$ ipython --no-banner

In [1]: import numpy as np

In [2]: import numpy.linalg as la

In [3]: np.set_printoptions(precision=1, suppress=True, linewidth=120, floatmode="fixed")

In [4]: tidy = lambda a: np.round(a, 1) + 0

In [5]: feats = np.load("mat.npy")

In [6]: print(feats)
[[-1.0  2.0  0.0  0.0  0.0  0.0  0.0  0.0  0.0]
 [ 2.0  2.0  2.0  0.0  0.0  0.0  0.0  0.0  0.0]
 [ 0.0  2.0 -1.0  2.0  0.0  0.0  0.0  0.0  0.0]
 [ 0.0  0.0  2.0  2.0  2.0  0.0  0.0  0.0  0.0]
 [ 0.0  0.0  0.0  2.0  0.0  2.0  0.0  0.0  0.0]
 [ 0.0  0.0  0.0  0.0  2.0  1.0  2.0  0.0  0.0]
 [ 0.0  0.0  0.0  0.0  0.0  2.0 -2.0  2.0  0.0]
 [ 0.0  0.0  0.0  0.0  0.0  0.0  2.0 -2.0  2.0]
 [ 0.0  0.0  0.0  0.0  0.0  0.0  0.0  2.0 -2.0]]

In [7]: # symmetric

In [8]: ev, vecs = la.eigh(feats)

In [9]: print(tidy(np.abs(vecs[:, -1])))
[0.2 0.4 0.4 0.6 0.4 0.3 0.1 0.0 0.0]

In [10]: print(tidy(vecs @ np.diag(ev) @ vecs.T))
[[-1.0  2.0  0.0  0.0  0.0  0.0  0.0  0.0  0.0]
 [ 2.0  2.0  2.0  0.0  0.0  0.0  0.0  0.0  0.0]
 [ 0.0  2.0 -1.0  2.0  0.0  0.0  0.0  0.0  0.0]
 [ 0.0  0.0  2.0  2.0  2.0  0.0  0.0  0.0  0.0]
 [ 0.0  0.0  0.0  2.0  0.0  2.0  0.0  0.0  0.0]
 [ 0.0  0.0  0.0  0.0  2.0  1.0  2.0  0.0  0.0]
 [ 0.0  0.0  0.0  0.0  0.0  2.0 -2.0  2.0  0.0]
 [ 0.0  0.0  0.0  0.0  0.0  0.0  2.0 -2.0  2.0]
 [ 0.0  0.0  0.0  0.0  0.0  0.0  0.0  2.0 -2.0]]

In [11]: print(tidy(la.eigvalsh(feats @ feats)))
[ 0.3  1.0  3.2  5.6  7.6 10.9 12.3 20.4 25.6]

In [12]: print((ev > 1e-8).sum(), (ev < -1e-8).sum())
4 5

In [13]: print(tidy(vecs.T @ vecs))
[[1.0 0.0 0.0 0.0 0.0 0.0 0.0 0.0 0.0]
 [0.0 1.0 0.0 0.0 0.0 0.0 0.0 0.0 0.0]
 [0.0 0.0 1.0 0.0 0.0 0.0 0.0 0.0 0.0]
 [0.0 0.0 0.0 1.0 0.0 0.0 0.0 0.0 0.0]
 [0.0 0.0 0.0 0.0 1.0 0.0 0.0 0.0 0.0]
 [0.0 0.0 0.0 0.0 0.0 1.0 0.0 0.0 0.0]
 [0.0 0.0 0.0 0.0 0.0 0.0 1.0 0.0 0.0]
 [0.0 0.0 0.0 0.0 0.0 0.0 0.0 1.0 0.0]
 [0.0 0.0 0.0 0.0 0.0 0.0 0.0 0.0 1.0]]

In [14]: print(tidy(la.svd(feats, compute_uv=False)))
[5.1 4.5 3.5 3.3 2.8 2.4 1.8 1.0 0.5]

In [15]: left, sig, Vt = la.svd(feats, full_matrices=False)

In [16]: print(tidy(np.abs(Vt[0])))
[0.0 0.0 0.0 0.0 0.1 0.2 0.6 0.7 0.4]

In [17]: print(left.shape, sig.shape, Vt.shape)
(9, 9) (9,) (9, 9)

In [18]: print((sig > 1e-8).sum())
9

In [19]: rng = np.random.default_rng(31239)

In [20]: labels = rng.permutation(9)

In [21]: print(labels)
[8 2 3 0 5 6 7 1 4]

In [22]: other = feats[labels][:, labels]

In [23]: print(tidy(np.sort(np.abs(la.eigvals(other)))))
[0.5 1.0 1.8 2.4 2.8 3.3 3.5 4.5 5.1]

In [24]: print(np.allclose(other, feats))
False

In [25]: print([round(float(la.det(feats[:i, :i])), 2) + 0 for i in range(1, 10)])
[-1.0, -6.0, 10.0, 44.0, -40.0, -216.0, 592.0, -320.0, -1728.0]

In [26]: print(tidy(la.eigvalsh(feats).min()))
-5.1

In [27]: print(np.trace(feats))
-3.0

In [28]: print((feats + feats.T) / 2)
[[-1.0  2.0  0.0  0.0  0.0  0.0  0.0  0.0  0.0]
 [ 2.0  2.0  2.0  0.0  0.0  0.0  0.0  0.0  0.0]
 [ 0.0  2.0 -1.0  2.0  0.0  0.0  0.0  0.0  0.0]
 [ 0.0  0.0  2.0  2.0  2.0  0.0  0.0  0.0  0.0]
 [ 0.0  0.0  0.0  2.0  0.0  2.0  0.0  0.0  0.0]
 [ 0.0  0.0  0.0  0.0  2.0  1.0  2.0  0.0  0.0]
 [ 0.0  0.0  0.0  0.0  0.0  2.0 -2.0  2.0  0.0]
 [ 0.0  0.0  0.0  0.0  0.0  0.0  2.0 -2.0  2.0]
 [ 0.0  0.0  0.0  0.0  0.0  0.0  0.0  2.0 -2.0]]

In [29]: print(np.allclose(feats, feats.T))
True
